% python3 -q
>>> import numpy as np
>>> np.set_printoptions(precision=1, suppress=True, linewidth=120, sign=" ")
>>> mat = np.array([[1.1, 6.6, 9.5],
...     [-1.7, -2.9, -11.9],
...     [-0.9, -3.1, -7.5],
...     [-0.3, -0.6, 3.0],
...     [0.9, 3.2, 3.0],
...     [-0.6, -2.0, -5.3]])
>>> M2 = np.c_[mat[:, :2] @ np.array([[0, -1], [-1, -2]]), np.array([1, -3, -3, 1, 1, -3])]
>>> print(M2)
[[ -6.6 -14.3   1. ]
 [  2.9   7.5  -3. ]
 [  3.1   7.1  -3. ]
 [  0.6   1.5   1. ]
 [ -3.2  -7.3   1. ]
 [  2.    4.6  -3. ]]
>>> print(np.round(np.linalg.norm(M2 - mat @ np.linalg.lstsq(mat, M2)[0], axis=0), 1) + 0)
[ 0.   0.   2.2]
>>> print(np.round(np.linalg.lstsq(mat, M2[:, 0])[0], 1) + 0)
[ 0. -1.  0.]
>>> x0 = np.array([1, 1, 1])
>>> rhs = M2 @ x0
>>> beta, lr = np.zeros(3), 1 / np.linalg.norm(M2, 2) ** 2
>>> for i in range(15):
...     beta -= lr * M2.T @ (M2 @ beta - rhs)
...     if i % 5 == 0: print(i, round(np.linalg.norm(M2 @ beta - rhs), 1))
... 
0 4.6
5 4.0
10 3.4
>>> print(beta)
[ 0.5  1.1  0.2]
>>> feats = np.array([[1, -1, 1], [1, 0, 0], [1, 1, 1], [1, 2, 4], [1, 3, 9], [1, 4, 16]])
>>> O, r_ = np.linalg.qr(feats)
>>> print(np.abs(np.diag(r_)))
[ 2.4  4.2  6.1]
>>> print(np.round(abs(r_[0, 0]), 1), round(np.linalg.norm(feats[:, 0]), 1))
2.4 2.4
>>> print(O.shape, r_.shape)
(6, 3) (3, 3)
>>> print(np.round(O.T @ O, 1) + 0)
[[ 1.  0.  0.]
 [ 0.  1.  0.]
 [ 0.  0.  1.]]
>>> x0 = np.array([-1, -3, -2])
>>> rhs = feats @ x0
>>> print(rhs)
[  0  -1  -6 -15 -28 -45]
>>> rng = np.random.default_rng(10)
>>> rhs = rhs + 0.1 * rng.normal(size=6)
>>> print(rhs)
[ -0.1  -1.1  -6.1 -15.  -28.  -45. ]
>>> beta, *_ = np.linalg.lstsq(feats, rhs)
>>> print(beta.round())
[-1. -3. -2.]
>>> print(np.round(feats.T @ (rhs - feats @ beta), 1) + 0)
[ 0.  0.  0.]
>>> print(beta)
[-1.1 -3.  -2. ]
>>> print(np.round(np.linalg.norm(rhs - feats @ beta), 1))
0.1
>>> print(np.argsort(-np.linalg.norm(feats, axis=0).round(6), kind="stable")[:3])
[ 2  1  0]
>>> print([round(float(x), 1) for x in np.linalg.svd(feats, compute_uv=False)[:3]])
[19.6, 1.9, 1.7]
>>> print(round(np.log10(np.linalg.cond(feats))))
1
>>> print(np.abs(np.linalg.svd(feats)[2][-1]))
[ 0.6  0.8  0.2]
>>> proj = feats @ np.linalg.solve(feats.T @ feats, feats.T)
>>> print(round(float(np.trace(proj)), 1))
3.0
>>> print(proj.round(1) + 0)
[[ 0.8  0.3  0.  -0.1 -0.1  0.1]
 [ 0.3  0.3  0.3  0.2  0.  -0.1]
 [ 0.   0.3  0.4  0.3  0.2 -0.1]
 [-0.1  0.2  0.3  0.4  0.3  0. ]
 [-0.1  0.1  0.2  0.3  0.3  0.3]
 [ 0.1 -0.1 -0.1  0.   0.3  0.8]]
>>> K = np.loadtxt("data.csv", delimiter=",")
>>> print(K)
[[ 0. -1. -2.  3.  0.  2.]
 [ 1.  0.  4.  2.  1.  5.]
 [ 2. -4.  0. -3.  5.  4.]
 [-3. -2.  3.  0.  2. -3.]
 [ 0. -1. -5. -2.  0.  4.]
 [-2. -5. -4.  3. -4.  0.]]
>>> labels = rng.permutation(6)
>>> print(labels)
[ 1  3  5  4  2  0]
>>> M2 = K[labels][:, labels]
>>> print(np.sort(np.abs(np.linalg.eigvals(M2))))
[ 2.1  2.1  6.4  6.4  9.9  9.9]
>>> print(np.diag(M2))
[ 0.  0.  0.  0.  0.  0.]
>>> print(round(float(np.linalg.det(M2)), 1), np.round(np.linalg.det(K[labels]), 1))
17424.0 -17424.0
>>> print(np.trace(M2))
0.0
>>> r0 = np.array([2, 0, -2, 1, 1, 2])
>>> M2 = K + np.outer(r0, np.eye(6)[3])
>>> print(M2)
[[ 0. -1. -2.  5.  0.  2.]
 [ 1.  0.  4.  2.  1.  5.]
 [ 2. -4.  0. -5.  5.  4.]
 [-3. -2.  3.  1.  2. -3.]
 [ 0. -1. -5. -1.  0.  4.]
 [-2. -5. -4.  5. -4.  0.]]
>>> print(np.linalg.matrix_rank(np.linalg.inv(M2) - np.linalg.inv(K), tol=1e-8))
1
>>> print(round(float(np.linalg.det(M2) / np.linalg.det(K)), 1), round(float(1 + np.linalg.solve(K, r0)[3]), 1))
1.4 1.4
>>> x0 = np.array([-3, -1, 1, 3, -2, -2])
>>> print(np.linalg.norm(K @ x0) <= np.linalg.norm(K, 2) * np.linalg.norm(x0) + 1e-9)
True
>>> r0 = np.array([0, 0])
>>> print(np.cross(K[2, :3], K[5, :3]))
[ 16.   8. -18.]
>>> print(np.correlate(K[2], K[5], "full"))
[  0.  -8.  22. -20.  18. -13.  19.   7. -35. -30.  -8.]
>>> print(np.sort(np.abs(np.linalg.eigvals(K))))
[ 2.1  2.1  6.4  6.4  9.9  9.9]
>>> print(round(np.linalg.det(K), 1))
17424.0
>>> print(np.allclose(K, K.T))
False
>>> print(K @ K)
[[-18.  -8.  -3.  10. -13. -22.]
 [ -8. -47. -21.   4.   4.  16.]
 [ -3. -21. -70.   0. -26.  13.]
 [ 10.   4.   0. -35.  25.   4.]
 [-13.   4. -26.  25. -46. -19.]
 [-22.  16.  13.   4. -19. -70.]]
>>> X = np.loadtxt("block15.csv", delimiter=",")
>>> print(X)
[[47.7  0.2 31. ]
 [49.7 -1.3 30.6]
 [49.4 -1.6 29.8]
 [50.5 -1.  29.5]
 [50.8 -1.4 30.8]
 [49.3 -0.7 29.8]
 [51.1  0.7 29.9]
 [49.1 -1.9 29.8]
 [49.   0.8 29. ]
 [48.9 -0.4 31. ]
 [51.5  0.3 29. ]
 [49.8  1.4 30. ]
 [50.1  1.1 29. ]
 [49.7 -0.9 30.5]
 [51.   0.8 28.4]
 [50.3  0.8 28.7]
 [49.7 -1.8 30.3]
 [49.6  1.3 31.6]
 [49.8  0.6 29.7]
 [48.8 -0.3 30.6]
 [49.  -0.9 29.1]
 [51.1 -1.2 31.5]
 [51.2  0.  32.5]
 [51.1  1.8 30.4]
 [49.7  2.3 29.9]
 [50.2  1.1 32.7]]
>>> print(np.linalg.norm(X, axis=0))
[ 254.6    5.9  154.1]
>>> print(np.linalg.norm(X, axis=1).argmax())
22
>>> print(np.round(np.linalg.norm(X) ** 2 / np.linalg.norm(X, 2) ** 2, 1))
1.0
>>> print(np.round(np.linalg.norm(X[18] - X[10]), 1))
1.9
>>> print(round(float(X[18] @ X[10]), 1))
3426.2
>>> Uu, sig, Vt = np.linalg.svd(X)
>>> print(sig)
[ 297.6    6.1    5.1]
>>> M2 = Uu[:, :1] @ np.diag(sig[:1]) @ Vt[:1]
>>> print(np.round(np.abs(X - M2).max(), 1))
2.3
>>> print(np.linalg.matrix_rank(M2))
1
>>> print(round(np.linalg.norm(X - M2) / np.linalg.norm(X), 1))
0.0
>>> x0 = np.array([1, -2, 3])
>>> rhs = X @ x0
>>> print(np.linalg.lstsq(X, rhs)[0])
[ 1. -2.  3.]
>>> print(np.linalg.solve(X.T @ X, X.T @ rhs))
[ 1. -2.  3.]
>>> rhs = rhs + 0.3 * rng.normal(size=26)
>>> print(rhs)
[ 140.1  143.9  141.9  141.   145.7  139.8  139.5  141.7  134.3  142.8  137.6  136.7  134.7  143.2  134.6  134.2  144.1
  142.1  138.   141.4  138.   147.4  148.8  138.6  134.8  146.6]
>>> beta, *_ = np.linalg.lstsq(X, rhs)
>>> print(beta)
[ 0.9 -1.9  3.1]
>>> print(np.round(X.T @ (rhs - X @ beta), 1) + 0)
[ 0.  0.  0.]
>>> O, V = np.linalg.qr(X[:, :1])[0], np.linalg.qr(X[:, 1:])[0]
>>> sig = np.linalg.svd(O.T @ V, compute_uv=False)
>>> print(sig)
[ 1.]
>>> C = X[[25, 22]].astype(float)
>>> for _ in range(7):
...     labels = np.linalg.norm(X[:, None] - C, axis=-1).argmin(axis=1)
...     C = np.array([X[labels == j].mean(axis=0) for j in range(2)])
... 
>>> print(labels)
[ 1  1  1  1  1  1  0  1  0  1  0  0  0  1  0  0  1  0  0  1  1  1  1  0  0  0]
>>> print(C)
[[50.3  1.1 29.9]
 [49.6 -0.9 30.5]]
>>> print(C[1] - C[0])
[-0.6 -2.   0.6]
>>> print(np.abs(C[1] - C[0]).argmax())
1
>>> M2 = np.array([[-0.8], [0.3], [0.5], [0.4], [0.4]])
>>> C = np.array([[-0.4, -0.3, 1.8]])
>>> arr = M2 @ C
>>> print(arr)
[[ 0.3  0.2 -1.4]
 [-0.1 -0.1  0.5]
 [-0.2 -0.1  0.9]
 [-0.2 -0.1  0.7]
 [-0.2 -0.1  0.7]]
>>> M2 = np.array([[1, -3, 3], [2, -3, -1], [0, 1, 3]])
>>> print(np.linalg.matrix_rank(np.vstack([arr, M2.T])))
3
>>> print(np.einsum("ij->j", arr))
[-0.3 -0.2  1.4]
>>> print(np.einsum("ij,ij->i", arr, arr))
[ 2.2  0.3  0.9  0.6  0.6]
>>> print(np.vstack([arr, M2.T]).shape)
(8, 3)
>>> print(M2.T @ arr.T)
[[ 0.8 -0.3 -0.5 -0.4 -0.4]
 [-3.1  1.2  2.   1.6  1.6]
 [-3.6  1.4  2.2  1.8  1.8]]
>>> rk = np.linalg.matrix_rank(arr)
>>> print(rk)
1
>>> N = np.linalg.svd(arr)[2][rk:].T
>>> print(np.linalg.matrix_rank(arr.T @ arr), np.linalg.matrix_rank(arr @ arr.T))
1 1
>>> print(N.shape)
(3, 2)
>>> print(np.round(N @ N.T, 1) + 0)
[[ 1.   0.   0.2]
 [ 0.   1.   0.2]
 [ 0.2  0.2  0.1]]
>>> print(np.round(arr @ N, 1) + 0)
[[ 0.  0.]
 [ 0.  0.]
 [ 0.  0.]
 [ 0.  0.]
 [ 0.  0.]]
>>> print([int(np.linalg.matrix_rank(np.delete(arr, i, axis=0))) for i in range(5)])
[1, 1, 1, 1, 1]
>>> M2 = np.array([[-3, -3, 1, -1, 0, 1],
...     [-1, 3, -3, -3, 2, -2],
...     [1, 2, 3, 1, 0, 1],
...     [-1, 1, 1, 3, -2, 0],
...     [2, 1, -3, -1, 3, -2],
...     [-2, 0, -1, 2, 2, 3]])
>>> M2[-1] = M2[0]
>>> E = M2 + 0.3 * np.eye(6)
>>> print(E)
[[-2.7 -3.   1.  -1.   0.   1. ]
 [-1.   3.3 -3.  -3.   2.  -2. ]
 [ 1.   2.   3.3  1.   0.   1. ]
 [-1.   1.   1.   3.3 -2.   0. ]
 [ 2.   1.  -3.  -1.   3.3 -2. ]
 [-3.  -3.   1.  -1.   0.   1.3]]
>>> O, V = np.linalg.qr(E[:, :1])[0], np.linalg.qr(E[:, 1:])[0]
>>> sig = np.linalg.svd(O.T @ V, compute_uv=False)
>>> print((sig > 0.9).sum())
0
>>> print(np.degrees(np.arccos(sig.clip(0, 1))))
[ 33.2]
>>> Uu, sig, Vt = np.linalg.svd(arr)
>>> print(np.argmax(sig[:-1] / (sig[1:] + 1e-6)) + 1)
1
>>> print(sig.round(1) + 0)
[ 2.1  0.   0. ]
>>> M2 = Uu[:, :1] @ np.diag(sig[:1]) @ Vt[:1]
>>> print(round(np.linalg.norm(arr - M2, 2), 1), round(sig[1], 1))
0.0 0.0
>>> A = np.load("mat.npy")
>>> print(A)
[[-3.   2.1 -0.8]
 [-3.   2.2 -0.3]
 [-3.   2.1 -0.6]
 [-3.   3.   1.9]
 [-3.   2.4  0.1]
 [-3.   1.9 -1.4]
 [-3.   2.2 -0.5]
 [-3.   3.7  4.1]
 [-3.   3.2  2.6]
 [-3.   3.2  2.5]
 [-3.   4.5  6.4]
 [-3.   3.5  3.5]
 [-3.   3.1  2.2]
 [-3.   4.   5.1]
 [-3.   4.3  5.9]
 [-3.   2.4  0.2]
 [-3.   3.   2. ]
 [-3.   2.9  1.8]
 [-3.   1.3 -3. ]
 [-3.   3.4  3.3]
 [-3.   1.6 -2.1]
 [-3.   2.3 -0.1]
 [-3.   3.3  2.8]
 [-3.   2.5  0.5]
 [-3.   3.2  2.7]
 [-3.   0.8 -4.7]
 [-3.   3.2  2.5]]
>>> rk = np.linalg.matrix_rank(A)
>>> print(rk)
2
>>> N = np.linalg.svd(A)[2][rk:].T
>>> print([int(np.linalg.matrix_rank(A[:, :j + 1])) for j in range(3)])
[1, 2, 2]
>>> print([int(np.linalg.matrix_rank(A[:i])) for i in range(1, len(A) + 1)])
[1, 2, 2, 2, 2, 2, 2, 2, 2, 2, 2, 2, 2, 2, 2, 2, 2, 2, 2, 2, 2, 2, 2, 2, 2, 2, 2]
>>> print([int(np.linalg.matrix_rank(np.delete(A, i, axis=0))) for i in range(27)])
[2, 2, 2, 2, 2, 2, 2, 2, 2, 2, 2, 2, 2, 2, 2, 2, 2, 2, 2, 2, 2, 2, 2, 2, 2, 2, 2]
>>> print(N @ N.T)
[[ 0.4  0.5 -0.2]
 [ 0.5  0.6 -0.2]
 [-0.2 -0.2  0.1]]
>>> M2 = A / np.sqrt((A ** 2).mean(axis=1, keepdims=True))
>>> print(np.linalg.norm(M2, axis=1))
[ 1.7  1.7  1.7  1.7  1.7  1.7  1.7  1.7  1.7  1.7  1.7  1.7  1.7  1.7  1.7  1.7  1.7  1.7  1.7  1.7  1.7  1.7  1.7
  1.7  1.7  1.7  1.7]
>>> print(M2[19])
[-0.9  1.1  1. ]
>>> print(np.linalg.matrix_rank(A - A.mean(axis=1, keepdims=True)))
2
>>> M2 = A + rng.integers(-2, 3, (27, 2)) @ rng.integers(-2, 3, (2, 3))
>>> print(M2.round(1) + 0)
[[ 3.  -1.9  3.2]
 [-6.   4.2 -2.3]
 [-2.   4.1 -2.6]
 [ 3.  -1.   5.9]
 [ 1.  -1.6  4.1]
 [-3.  -2.1  2.6]
 [-7.   2.2 -0.5]
 [-2.   1.7  6.1]
 [-3.   3.2  2.6]
 [-4.   5.2  0.5]
 [-6.   6.5  4.4]
 [-1.   3.5  3.5]
 [-9.   7.1 -1.8]
 [-4.   2.   7.1]
 [-3.   8.3  1.9]
 [-1.   6.4 -3.8]
 [ 0.   5.   0. ]
 [ 1.   2.9  1.8]
 [ 0.  -0.7 -1. ]
 [-4.   5.4  1.3]
 [-1.   1.6 -2.1]
 [-2.   0.3  1.9]
 [-1.  -0.7  6.8]
 [-6.   4.5 -1.5]
 [-1.   7.2 -1.3]
 [-5.  -3.2 -0.7]
 [ 0.   5.2  0.5]]
>>> print(np.linalg.matrix_rank(M2 - A, tol=1e-8))
2
>>> print(M2 - A)
[[ 6. -4.  4.]
 [-3.  2. -2.]
 [ 1.  2. -2.]
 [ 6. -4.  4.]
 [ 4. -4.  4.]
 [ 0. -4.  4.]
 [-4.  0.  0.]
 [ 1. -2.  2.]
 [ 0.  0.  0.]
 [-1.  2. -2.]
 [-3.  2. -2.]
 [ 2.  0.  0.]
 [-6.  4. -4.]
 [-1. -2.  2.]
 [ 0.  4. -4.]
 [ 2.  4. -4.]
 [ 3.  2. -2.]
 [ 4.  0.  0.]
 [ 3. -2.  2.]
 [-1.  2. -2.]
 [ 2.  0.  0.]
 [ 1. -2.  2.]
 [ 2. -4.  4.]
 [-3.  2. -2.]
 [ 2.  4. -4.]
 [-2. -4.  4.]
 [ 3.  2. -2.]]
>>> print(np.round(np.linalg.svd(M2 - A, compute_uv=False), 1) + 0)
[ 21.9  13.3   0. ]
>>> data = np.array([[0.5, 0.5], [0.5, 0.5]])
>>> Uu, sig, Vt = np.linalg.svd(data)
>>> V = Vt[:(sig > 1e-8).sum()]
>>> x0 = data[1] + -2 * data[0] + rng.integers(2) * np.eye(2)[1]
>>> print(x0)
[-0.5 -0.5]
>>> print(np.diag(V.T @ V))
[ 0.5  0.5]
>>> print(V.T @ V)
[[ 0.5  0.5]
 [ 0.5  0.5]]
>>> print(np.linalg.matrix_rank(data, rtol=0.1))
1
>>> print([round(float(x), 1) for x in np.linalg.svd(data, compute_uv=False)[:3]])
[1.0, 0.0]
>>> print(np.linalg.cond(data) > 100)
True
>>> print(np.abs(np.diag(np.linalg.qr(data)[1])) > 1e-9)
[ True False]
>>> print(np.linalg.lstsq(data[:-1].T, data[-1])[2])
1
>>> print(round(np.trace(np.linalg.pinv(data) @ data), 1))
1.0
>>> print(data @ np.linalg.pinv(data) @ data)
[[ 0.5  0.5]
 [ 0.5  0.5]]
>>> Uu, sig, Vt = np.linalg.svd(data)
>>> print(np.argmax(sig[:-1] / (sig[1:] + 1e-6)) + 1)
1
>>> M2 = Uu[:, :1] @ np.diag(sig[:1]) @ Vt[:1]
>>> print(round(np.linalg.norm(data - M2) / np.linalg.norm(data), 1))
0.0
>>> print(np.linalg.matrix_rank(data, rtol=0.05))
1
>>> x0 = np.array([-3, 3])
>>> print(np.eye(2) - data)
[[ 0.5 -0.5]
 [-0.5  0.5]]
